>>> import numpy as np
>>> from numpy import linalg as LA
>>> np.set_printoptions(precision=3, suppress=True, linewidth=160)
>>> J = np.array([[4, 5, 6, 7, 8],
...     [9, 10, 11, 12, 13],
...     [14, 15, 16, 17, 18],
...     [19, 20, 21, 22, 23],
...     [24, 25, 26, 27, 28],
...     [29, 30, 31, 32, 33]])
>>> out = np.array([[7, 9, 6], [5, 5, 7], [4, 2, 5], [5, 9, 1], [5, 6, 4]])
>>> LA.matrix_rank(J @ out)
np.int64(2)
>>> LA.matrix_rank(np.vstack([J, out.T]))
np.int64(5)
>>> J @ out
array([[152, 184, 128],
       [282, 339, 243],
       [412, 494, 358],
       [542, 649, 473],
       [672, 804, 588],
       [802, 959, 703]])
>>> np.einsum("ij,ij->i", J, J)
array([ 190,  615, 1290, 2215, 3390, 4815])
>>> np.einsum("ik,kj->ij", J, out)
array([[152, 184, 128],
       [282, 339, 243],
       [412, 494, 358],
       [542, 649, 473],
       [672, 804, 588],
       [802, 959, 703]])
>>> out = J[0, 0] * J[1:] - np.outer(J[1:, 0], J[0])
>>> out
array([[   0,   -5,  -10,  -15,  -20],
       [   0,  -10,  -20,  -30,  -40],
       [   0,  -15,  -30,  -45,  -60],
       [   0,  -20,  -40,  -60,  -80],
       [   0,  -25,  -50,  -75, -100]])
>>> np.flatnonzero(~out.round(6).any(axis=1))
array([], dtype=int64)
>>> LA.matrix_rank(out), LA.matrix_rank(J)
(np.int64(1), np.int64(2))
>>> np.abs(np.diag(LA.qr(J)[1])) > 1e-9
array([ True,  True, False, False, False])
>>> np.allclose(J[:-1].T @ LA.lstsq(J[:-1].T, J[-1])[0], J[-1])
True
>>> round(float(np.trace(LA.pinv(J) @ J)), 3)
2.0
>>> np.unique(J.round(6), axis=0).shape
(6, 5)
>>> J @ LA.pinv(J) @ J
array([[ 4.,  5.,  6.,  7.,  8.],
       [ 9., 10., 11., 12., 13.],
       [14., 15., 16., 17., 18.],
       [19., 20., 21., 22., 23.],
       [24., 25., 26., 27., 28.],
       [29., 30., 31., 32., 33.]])
